% ipython --no-banner

In [1]: import numpy as np

In [2]: import numpy.linalg as la

In [3]: np.set_printoptions(precision=2, suppress=True, linewidth=160)

In [4]: def tidy(a):
   ...:     return np.round(a, 2) + 0
   ...: 

In [5]: M = np.loadtxt("w.csv", delimiter=",")

In [6]: M
Out[6]: 
array([[ 1.,  0.,  0.,  0.,  0.,  0.,  0.,  0.],
       [-4.,  1.,  0.,  0.,  0.,  0.,  0.,  0.],
       [-8.,  5.,  1.,  0.,  0.,  0.,  0.,  0.],
       [ 2., -8.,  4.,  1.,  0.,  0.,  0.,  0.],
       [ 0.,  0.,  8.,  6.,  1.,  0.,  0.,  0.],
       [-2.,  7.,  6.,  1.,  1.,  1.,  0.,  0.],
       [ 4.,  0.,  1., -1., -1., -1.,  1.,  0.],
       [-6.,  1.,  8.,  9., -9.,  9.,  7.,  1.]])

In [7]: # triangular: eigenvalues sit on the diagonal

In [8]: la.matrix_rank(M - M[0, 0] * np.eye(8))
Out[8]: np.int64(7)

In [9]: x = np.array([-3, 4, -4, -8, 1, -2, 2, -7])

In [10]: np.einsum("ij,j->i", M, x)
Out[10]: array([  -3.,   16.,   40.,  -62.,  -79.,    1.,   -5., -102.])

In [11]: (M @ x).argmax()
Out[11]: np.int64(2)

In [12]: M @ x
Out[12]: array([  -3.,   16.,   40.,  -62.,  -79.,    1.,   -5., -102.])

In [13]: U, sv, Vh = la.svd(M)

In [14]: np.argmax(sv[:-1] / (sv[1:] + 1e-6)) + 1
Out[14]: np.int64(7)

In [15]: B = U[:, :7] @ np.diag(sv[:7]) @ Vh[:7]

In [16]: print(la.matrix_rank(M, rtol=0.05))
6

In [17]: tidy(np.abs(M - B).max())
Out[17]: np.float64(0.0)

In [18]: print(tidy(la.norm(M - B, 2)), tidy(sv[7]))
0.0 0.0

In [19]: np.allclose(M, M.T)
Out[19]: False

In [20]: tidy(la.matrix_power(M, 4))
Out[20]: 
array([[    1.,     0.,     0.,     0.,     0.,     0.,     0.,     0.],
       [  -16.,     1.,     0.,     0.,     0.,     0.,     0.,     0.],
       [ -152.,    20.,     1.,     0.,     0.,     0.,     0.,     0.],
       [ -312.,    88.,    16.,     1.,     0.,     0.,     0.,     0.],
       [-1432.,   432.,   176.,    24.,     1.,     0.,     0.,     0.],
       [-1380.,   328.,   192.,    40.,     4.,     1.,     0.,     0.],
       [  804.,  -232.,  -272.,   -70.,   -10.,    -4.,     1.,     0.],
       [-2006.,   948.,  -790.,  -298.,   -52.,    -6.,    28.,     1.]])

In [21]: (M - M.T) / 2
Out[21]: 
array([[ 0. ,  2. ,  4. , -1. ,  0. ,  1. , -2. ,  3. ],
       [-2. ,  0. , -2.5,  4. ,  0. , -3.5,  0. , -0.5],
       [-4. ,  2.5,  0. , -2. , -4. , -3. , -0.5, -4. ],
       [ 1. , -4. ,  2. ,  0. , -3. , -0.5,  0.5, -4.5],
       [ 0. ,  0. ,  4. ,  3. ,  0. , -0.5,  0.5,  4.5],
       [-1. ,  3.5,  3. ,  0.5,  0.5,  0. ,  0.5, -4.5],
       [ 2. ,  0. ,  0.5, -0.5, -0.5, -0.5,  0. , -3.5],
       [-3. ,  0.5,  4. ,  4.5, -4.5,  4.5,  3.5,  0. ]])

In [22]: print((M + M.T) / 2)
[[ 1.  -2.  -4.   1.   0.  -1.   2.  -3. ]
 [-2.   1.   2.5 -4.   0.   3.5  0.   0.5]
 [-4.   2.5  1.   2.   4.   3.   0.5  4. ]
 [ 1.  -4.   2.   1.   3.   0.5 -0.5  4.5]
 [ 0.   0.   4.   3.   1.   0.5 -0.5 -4.5]
 [-1.   3.5  3.   0.5  0.5  1.  -0.5  4.5]
 [ 2.   0.   0.5 -0.5 -0.5 -0.5  1.   3.5]
 [-3.   0.5  4.   4.5 -4.5  4.5  3.5  1. ]]

In [23]: tidy(np.abs(la.eigvals(M)).max())
Out[23]: np.float64(1.0)

In [24]: np.allclose(M @ M.T, M.T @ M)
Out[24]: False

In [25]: np.trace(M)
Out[25]: np.float64(8.0)

In [26]: tidy(np.sort(np.abs(la.eigvals(M))))
Out[26]: array([1., 1., 1., 1., 1., 1., 1., 1.])

In [27]: mat = np.load("run10.npy")

In [28]: mat
Out[28]: 
array([[ 1,  2, -2, -3,  0, -2, -3,  2],
       [ 0,  1,  0, -3,  2, -1, -1,  3],
       [ 0,  0,  2, -3,  2,  3, -2,  3],
       [ 0,  0,  0, -1,  1,  0,  0,  1],
       [ 0,  0,  0,  0, -2,  1,  3,  1],
       [ 0,  0,  0,  0,  0,  0,  0, -2],
       [ 0,  0,  0,  0,  0,  0,  1, -2],
       [ 0,  0,  0,  0,  0,  0,  0,  2]])

In [29]: f = np.array([-2, -1])

In [30]: np.polyval(f, mat[6])
Out[30]: array([-1, -1, -1, -1, -1, -1, -3,  3])

In [31]: np.correlate(mat[6], mat[7], "full")
Out[31]: array([ 0,  0,  0,  0,  0,  0,  2, -4,  0,  0,  0,  0,  0,  0,  0])

In [32]: rng = np.random.default_rng(378791)

In [33]: labels = rng.permutation(8)

In [34]: labels
Out[34]: array([1, 4, 5, 3, 2, 7, 0, 6])

In [35]: B = mat[labels][:, labels]

In [36]: print(np.diag(B))
[ 1 -2  0 -1  2  2  1  1]

In [37]: tidy(la.det(B)), tidy(la.det(mat[labels]))
Out[37]: (np.float64(0.0), np.float64(0.0))

In [38]: tidy(np.sort(np.abs(la.eigvals(B))))
Out[38]: array([0., 1., 1., 1., 1., 2., 2., 2.])

In [39]: np.trace(B)
Out[39]: np.int64(4)

In [40]: print(np.allclose(B, mat))
False

In [41]: U, sv, Vh = la.svd(mat)

In [42]: vecs = Vh[:(sv > 1e-8).sum()]

In [43]: x = mat[4] + 4 * mat[5] + rng.integers(2) * np.eye(8)[5]

In [44]: print(x)
[ 0.  0.  0.  0. -2.  2.  3. -7.]

In [45]: tidy(la.norm(x - vecs.T @ vecs @ x))
Out[45]: np.float64(0.33)

In [46]: tidy(np.diag(vecs.T @ vecs))
Out[46]: array([0.57, 0.76, 0.83, 0.97, 0.97, 0.89, 1.  , 1.  ])

In [47]: tidy(vecs.T @ vecs)
Out[47]: 
array([[ 0.57,  0.32, -0.27,  0.11,  0.11,  0.21,  0.  ,  0.  ],
       [ 0.32,  0.76,  0.2 , -0.08, -0.08, -0.16,  0.  ,  0.  ],
       [-0.27,  0.2 ,  0.83,  0.07,  0.07,  0.13,  0.  ,  0.  ],
       [ 0.11, -0.08,  0.07,  0.97, -0.03, -0.05,  0.  ,  0.  ],
       [ 0.11, -0.08,  0.07, -0.03,  0.97, -0.05,  0.  ,  0.  ],
       [ 0.21, -0.16,  0.13, -0.05, -0.05,  0.89,  0.  ,  0.  ],
       [ 0.  ,  0.  ,  0.  ,  0.  ,  0.  ,  0.  ,  1.  ,  0.  ],
       [ 0.  ,  0.  ,  0.  ,  0.  ,  0.  ,  0.  ,  0.  ,  1.  ]])

In [48]: la.matrix_rank(np.vstack([mat, x]))
Out[48]: np.int64(8)

In [49]: J = np.loadtxt("arr.csv", delimiter=",")

In [50]: J
Out[50]: 
array([[7., 0., 0., 8., 6., 7., 1., 0., 3., 0., 0., 4., 0.],
       [0., 2., 3., 0., 0., 0., 0., 6., 0., 6., 0., 0., 0.],
       [0., 6., 9., 0., 0., 0., 0., 1., 0., 9., 1., 0., 9.],
       [8., 0., 0., 4., 1., 3., 9., 0., 4., 0., 0., 0., 0.],
       [4., 0., 0., 8., 7., 2., 6., 0., 9., 0., 0., 4., 0.],
       [2., 0., 0., 9., 0., 4., 8., 0., 8., 0., 0., 4., 0.],
       [4., 0., 0., 2., 7., 4., 5., 0., 4., 0., 0., 9., 0.],
       [0., 2., 7., 0., 0., 0., 0., 0., 0., 9., 9., 0., 2.],
       [4., 0., 0., 8., 0., 5., 9., 0., 3., 0., 0., 7., 0.],
       [0., 0., 4., 0., 0., 0., 0., 6., 0., 5., 1., 0., 8.],
       [0., 7., 1., 0., 0., 0., 0., 0., 0., 7., 9., 0., 4.],
       [4., 0., 0., 4., 2., 6., 0., 0., 1., 0., 0., 3., 0.],
       [0., 7., 3., 0., 0., 0., 0., 9., 0., 1., 1., 0., 9.]])

In [51]: np.argsort(-la.norm(M, axis=0).round(6), kind="stable")[:3]
Out[51]: array([2, 0, 1])

In [52]: print(tidy(la.norm(M, 2) / la.norm(M)))
0.77

In [53]: la.cond(M) > 100
Out[53]: np.True_

In [54]: data = np.load("a.npy")

In [55]: data
Out[55]: 
array([[1, 0, 2, 3, 0, 3, 3, 1],
       [1, 0, 0, 1, 1, 0, 3, 1],
       [3, 3, 0, 3, 0, 2, 0, 0],
       [0, 1, 2, 3, 2, 1, 1, 0],
       [3, 0, 1, 3, 0, 0, 1, 2],
       [3, 1, 0, 1, 0, 0, 2, 2],
       [0, 3, 1, 1, 0, 2, 1, 3],
       [1, 2, 1, 2, 2, 0, 3, 0],
       [1, 2, 1, 2, 2, 0, 3, 0],
       [0, 0, 0, 2, 1, 0, 0, 0]])

In [56]: x = np.array([-1, -3, -5, -4, 4, -4, -5, 1])

In [57]: target = data @ x

In [58]: tidy(la.solve(data.T @ data, data.T @ target))
Out[58]: array([-1., -3., -5., -4.,  4., -4., -5.,  1.])

In [59]: tidy(la.lstsq(data, target)[0])
Out[59]: array([-1., -3., -5., -4.,  4., -4., -5.,  1.])

In [60]: tidy(la.pinv(data) @ data)
Out[60]: 
array([[1., 0., 0., 0., 0., 0., 0., 0.],
       [0., 1., 0., 0., 0., 0., 0., 0.],
       [0., 0., 1., 0., 0., 0., 0., 0.],
       [0., 0., 0., 1., 0., 0., 0., 0.],
       [0., 0., 0., 0., 1., 0., 0., 0.],
       [0., 0., 0., 0., 0., 1., 0., 0.],
       [0., 0., 0., 0., 0., 0., 1., 0.],
       [0., 0., 0., 0., 0., 0., 0., 1.]])

In [61]: target = target + 0.02 * rng.normal(size=10)

In [62]: print(tidy(target))
[-49.   -14.99 -32.04 -26.   -23.   -17.99 -27.97 -27.02 -26.95  -4.  ]

In [63]: coef, *_ = la.lstsq(data, target)

In [64]: coef.round()
Out[64]: array([-1., -3., -5., -4.,  4., -4., -5.,  1.])

In [65]: [round(float(la.norm(la.solve(data.T @ data + lam * np.eye(8), data.T @ target))), 2) for lam in (0, 1, 10, 100)]
Out[65]: [10.44, 8.88, 7.21, 4.19]

In [66]: B = data / la.norm(data, axis=1, keepdims=True)

In [67]: gram = B @ B.T

In [68]: (gram - 2 * np.eye(10)).round(6).argmax(axis=1)
Out[68]: array([3, 7, 4, 9, 5, 4, 0, 8, 7, 3])

In [69]: tidy(gram[4])
Out[69]: array([0.68, 0.62, 0.66, 0.55, 1.  , 0.84, 0.45, 0.55, 0.55, 0.55])

In [70]: print(tidy(la.norm(B, axis=1)))
[1. 1. 1. 1. 1. 1. 1. 1. 1. 1.]

In [71]: w1 = np.array([[0, -2, 4, 2, -2],
    ...:     [-2, -5, -1, 3, 2],
    ...:     [3, 3, 0, 0, 2],
    ...:     [4, 1, -5, -3, 1],
    ...:     [2, -3, 4, 0, -1],
    ...:     [-1, 0, -5, -1, 5],
    ...:     [2, 2, -3, 2, -4],
    ...:     [4, -5, -5, 0, -1]])

In [72]: coef = np.array([3, 0, 0, 3, 2])

In [73]: hid = np.maximum(data @ w1 + coef, 0)

In [74]: (hid > 0).astype(int)
Out[74]: 
array([[1, 1, 0, 0, 1],
       [1, 0, 0, 1, 0],
       [1, 0, 0, 1, 1],
       [1, 0, 0, 0, 1],
       [1, 0, 0, 1, 0],
       [1, 0, 0, 1, 0],
       [1, 0, 0, 1, 1],
       [1, 0, 0, 1, 0],
       [1, 0, 0, 1, 0],
       [1, 0, 0, 0, 1]])

In [75]: print(la.matrix_rank(hid))
4

In [76]: W2 = np.array([[2, -3, 3], [0, -3, -1], [3, -1, 3], [1, 1, 0], [-2, -3, -2]])

In [77]: hid @ W2
Out[77]: 
array([[  38, -135,   58],
       [  46,  -49,   57],
       [  -9,  -59,   -9],
       [  28, -102,   52],
       [  58,  -82,   84],
       [  47,  -38,   51],
       [  13,  -81,   20],
       [  51,  -49,   60],
       [  51,  -49,   60],
       [  20,  -48,   33]])

In [78]: P = data @ la.solve(data.T @ data, data.T)

In [79]: tidy(np.trace(P))
Out[79]: np.float64(8.0)

In [80]: W2 = np.sign(np.array([[0, 1, -2, 0], [2, 2, -2, 2], [0, -2, 2, 0], [-2, -2, 2, 2]]))

In [81]: B = (np.tril(W2, -1) + np.eye(4)) @ (np.triu(W2, 1) + np.eye(4))

In [82]: vals = np.array([3, -1, 0, -2])

In [83]: arr = np.rint(B * vals @ la.inv(B)) + 0

In [84]: arr
Out[84]: 
array([[ 12.,  -5.,  -5.,   4.],
       [ 13.,  -7.,  -5.,   3.],
       [ -1.,   2.,   0.,   1.],
       [-15.,   7.,   7.,  -5.]])

In [85]: # rows and columns are dependent

In [86]: tidy(np.sort(np.abs(la.eigvals(arr))))
Out[86]: array([0., 1., 2., 3.])

In [87]: np.allclose(arr @ arr.T, arr.T @ arr)
Out[87]: False

In [88]: (arr + arr.T) / 2
Out[88]: 
array([[12. ,  4. , -3. , -5.5],
       [ 4. , -7. , -1.5,  5. ],
       [-3. , -1.5,  0. ,  4. ],
       [-5.5,  5. ,  4. , -5. ]])

In [89]: print(np.trace(arr))
0.0

In [90]: r = la.matrix_rank(arr)

In [91]: r
Out[91]: np.int64(3)

In [92]: null = la.svd(arr)[2][r:].T

In [93]: [int(la.matrix_rank(np.delete(arr, i, axis=0))) for i in range(4)]
Out[93]: [3, 3, 3, 2]

In [94]: tidy(null @ null.T)
Out[94]: 
array([[ 0.06,  0.11, -0.11, -0.17],
       [ 0.11,  0.22, -0.22, -0.33],
       [-0.11, -0.22,  0.22,  0.33],
       [-0.17, -0.33,  0.33,  0.5 ]])

In [95]: null.shape
Out[95]: (4, 1)

In [96]: [int(la.matrix_rank(arr[:i])) for i in range(1, len(arr) + 1)]
Out[96]: [1, 2, 2, 3]

In [97]: tidy(null[:, 0] / null[np.abs(null[:, 0]).round(6).argmax(), 0])
Out[97]: array([-0.33, -0.67,  0.67,  1.  ])

In [98]: U, sv, Vh = la.svd(arr)

In [99]: vecs = Vh[:(sv > 1e-8).sum()]

In [100]: x = arr[2] + -3 * arr[0] + rng.integers(2) * np.eye(4)[1]

In [101]: x
Out[101]: array([-37.,  17.,  15., -11.])

In [102]: print(np.allclose(vecs.T @ vecs @ x, x))
True

In [103]: print(tidy(np.diag(vecs.T @ vecs)))
[0.94 0.78 0.78 0.5 ]

In [104]: sv = 10 * 0.9 ** np.arange(11)

In [105]: E = rng.normal(size=(23, 11)) * rng.permutation(sv)

In [106]: tidy(E)
Out[106]: 
array([[ -2.27,   3.06,   4.66,   6.24,  -8.07,  -0.96,  11.66,  -0.3 ,   5.08,  -3.24,  18.02],
       [  0.43, -11.6 ,   2.67,  -2.14,   0.41,   5.36,   3.76,   1.  ,   2.87,   5.32,  -5.88],
       [  4.09,  -3.26,   7.94,  -2.76,   0.97,   2.48,  -4.88,  -3.62,  -1.46,  -0.31, -10.33],
       [  6.29,   3.82,  -8.23,  -1.85,  -0.99,   3.2 ,   1.78,  -4.17,   0.34,   4.33,  -5.9 ],
       [  2.07,  -5.18,  -0.41,   8.28, -10.36,  -4.15,  -2.71,  -4.86, -13.25,   5.82,   8.53],
       [  4.68,   6.77,  -7.63,  -5.38,   5.  ,  -2.01,  -3.72,   1.36,   5.16, -11.53,  -0.31],
       [ -4.63,   5.36,  -2.04,   3.2 ,  -4.82,   0.52,   6.33,   2.32, -18.07,  -2.51, -22.36],
       [  1.2 , -11.08,   7.95,  -2.31,  -2.42,   0.5 ,  -2.71,  -2.15,  -2.89,   2.1 ,  -5.76],
       [  6.97,   6.52,   5.12,  -1.27,   5.35,  -5.1 ,   4.41,  -0.21,  -0.47,  -0.15,   5.68],
       [  0.23,   7.  ,   2.81,  -5.56,  -5.43,   2.31,  -4.23,   3.39,   3.48,   4.44,   2.04],
       [ -5.1 , -12.45,   3.78,  -3.07,   6.08,  -5.61, -25.2 ,  -2.67,  -2.87,   3.48,  -7.21],
       [ -3.19, -13.17,  -1.19,   6.02,   1.17,  -7.5 ,   0.69,   0.8 ,  -3.87,  -5.85,   8.89],
       [  4.77,  25.21,  -2.14,  -9.5 ,   2.35,  -3.  ,  -8.76,   9.29,  -2.21,   6.76,   2.13],
       [  3.41, -22.02,   5.46,  -0.58,  -5.37,   4.4 ,   5.73,   0.24,   7.53, -12.59,   7.11],
       [ -9.36,  -2.27,  -3.93,  -4.99,   0.78,   3.34,   4.92,  -3.78,   6.85,  -8.39,  -4.54],
       [ -4.82,  -2.15,  -1.15,  -2.83,  -2.07,  -1.23,  -2.75,   4.05,  -3.71,  -1.18,  -1.93],
       [ -0.58,  -1.98,  -4.06,  -2.14,  -0.56,  -3.24,  12.74,   2.93,  -1.98,   1.43,  -1.13],
       [  3.33,   7.13,  -9.76,  -3.86,   4.66,  -2.  ,   4.41,   8.74,  -0.59,   3.49, -12.71],
       [ -5.03, -10.52, -12.36,   2.35,   1.97,  -4.17,  -1.27,   2.49,  -7.25,   1.47,  -4.97],
       [ -1.13,   3.97,  -3.42,   2.21,  -3.43,   4.64,   1.06,  -2.61,  -2.83,   7.45,   2.61],
       [ -0.83, -12.65,  -1.76,  -6.97,  -0.85,  -1.56,  -5.98,   3.95,  -2.46,  -6.72,  -3.07],
       [  2.28, -19.42,   1.22, -12.72,  -1.42,   4.14,   3.25,  -0.79,  -1.39,  -3.68,  -8.04],
       [  7.37,   0.25,   5.23,  -5.87,  -7.18,  -3.75,   2.54,  -2.69,   1.97,   1.81, -11.85]])

In [107]: Xc = E - E.mean(axis=0)

In [108]: vecs = la.svd(Xc)[2][:5]

In [109]: B = Xc - Xc @ vecs.T @ vecs

In [110]: tidy(np.diag(vecs.T @ vecs))
Out[110]: array([0.17, 0.89, 0.54, 0.35, 0.25, 0.12, 0.86, 0.09, 0.52, 0.34, 0.87])

In [111]: tidy(np.cov(Xc @ vecs.T, rowvar=False))
Out[111]: 
array([[128.5 ,   0.  ,   0.  ,   0.  ,   0.  ],
       [  0.  ,  93.02,   0.  ,   0.  ,   0.  ],
       [  0.  ,   0.  ,  60.85,   0.  ,   0.  ],
       [  0.  ,   0.  ,   0.  ,  53.  ,   0.  ],
       [  0.  ,   0.  ,   0.  ,   0.  ,  38.01]])

In [112]: tidy((Xc @ vecs.T).std(axis=0))
Out[112]: array([11.09,  9.43,  7.63,  7.12,  6.03])

In [113]: la.norm(B, axis=1).round(6).argmax()
Out[113]: np.int64(14)
